$ python -q
>>> import numpy as np
>>> np.set_printoptions(precision=1, suppress=True, linewidth=200, legacy="1.25")
>>> def rd(a):
...     return np.round(a, 1) + 0
... 
>>> K = np.load("x.npy")
>>> print(K)
[[ 2 -2  3]
 [ 0  0 -1]
 [-3  3  0]]
>>> A2 = np.array([[1, -2, 0], [1, -1, -1], [2, -1, -1]])
>>> print(K @ A2)
[[ 6 -5 -1]
 [-2  1  1]
 [ 0  3 -3]]
>>> print(A2.T @ K.T)
[[ 6 -2  0]
 [-5  1  3]
 [-1  1 -3]]
>>> print(np.einsum("ij,ij->i", K, K))
[17  1 18]
>>> print(np.linalg.matrix_rank(K @ A2))
2
>>> U, sig, Vh = np.linalg.svd(K, full_matrices=False)
>>> print(rd(sig))
[5.4 2.5 0. ]
>>> print(rd(np.cumsum(sig ** 2) / np.sum(sig ** 2)))
[0.8 1.  1. ]
>>> print(rd(U.T @ U))
[[1. 0. 0.]
 [0. 1. 0.]
 [0. 0. 1.]]
>>> J = np.load("block5.npy")
>>> print(rd(J))
[[ 0.   0.9  2.9]
 [ 1.1  2.6  1. ]
 [-3.   0.5  0. ]
 [ 0.   2.5  1.6]
 [-0.6 -2.9  0.3]
 [ 2.7  1.2  0.5]
 [-0.9 -2.7  1.1]
 [ 2.4 -1.7 -0.5]
 [ 2.6  0.8  1.2]
 [ 1.7 -1.9  1.7]
 [ 1.4  0.   2.6]
 [-2.6  1.3  0.9]
 [ 2.6 -0.9 -1.2]
 [ 1.  -2.1  1.9]
 [ 2.6 -0.7 -1.3]
 [ 0.1  0.5 -3. ]]
>>> theta = np.radians(119)
>>> r_ = np.eye(3)
>>> r_[2, 2] = r_[1, 1] = np.cos(theta)
>>> r_[2, 1], r_[1, 2] = -np.sin(theta), np.sin(theta)
>>> print(rd(r_))
[[ 1.   0.   0. ]
 [ 0.  -0.5  0.9]
 [ 0.  -0.9 -0.5]]
>>> A2 = J @ r_.T
>>> print(rd(A2))
[[ 0.   2.1 -2.1]
 [ 1.1 -0.4 -2.8]
 [-3.  -0.2 -0.4]
 [ 0.   0.2 -3. ]
 [-0.6  1.7  2.4]
 [ 2.7 -0.1 -1.4]
 [-0.9  2.2  1.8]
 [ 2.4  0.4  1.7]
 [ 2.6  0.7 -1.3]
 [ 1.7  2.4  0.8]
 [ 1.4  2.3 -1.3]
 [-2.6  0.2 -1.6]
 [ 2.6 -0.6  1.3]
 [ 1.   2.6  0.9]
 [ 2.6 -0.8  1.3]
 [ 0.1 -2.8  1. ]]
>>> print(rd(np.abs(A2 - J).max(axis=0)))
[0.  4.9 5. ]
>>> print(np.allclose(np.linalg.norm(J, axis=1), np.linalg.norm(A2, axis=1)))
True
>>> print(rd(np.linalg.svd(J, compute_uv=False)), rd(np.linalg.svd(A2, compute_uv=False)))
[7.7 6.8 6.2] [7.7 6.8 6.2]
>>> print(np.allclose(J @ J.T, A2 @ A2.T))
True
>>> Xs = J - J.mean(axis=0)
>>> V = np.linalg.svd(Xs)[2][:1]
>>> A2 = Xs - Xs @ V.T @ V
>>> print(rd(np.cov(Xs @ V.T, rowvar=False)))
3.5
>>> print(rd(A2.std(axis=0)))
[1.  1.4 1.4]
>>> u = np.array([-3, -1])
>>> print(rd(np.polyval(u, J[9])))
[-6.   4.6 -6. ]
>>> print(rd(np.correlate(J[9], J[2], "full")))
[ 0.   0.8 -5.8  6.3 -4.9]
>>> print(rd(np.cross(J[9, :3], J[2, :3])))
[-0.8 -4.9 -4.7]
>>> G = np.cov(J, rowvar=False)
>>> print(rd(np.corrcoef(J.T)))
[[ 1.  -0.1 -0.1]
 [-0.1  1.   0.1]
 [-0.1  0.1  1. ]]
>>> print(rd(G))
[[ 3.3 -0.2 -0.3]
 [-0.2  3.   0.3]
 [-0.3  0.3  2.3]]
>>> print(G.shape)
(3, 3)
>>> print(rd(np.polyfit(J[:, 0], J[:, 2], 1)))
[-0.1  0.7]
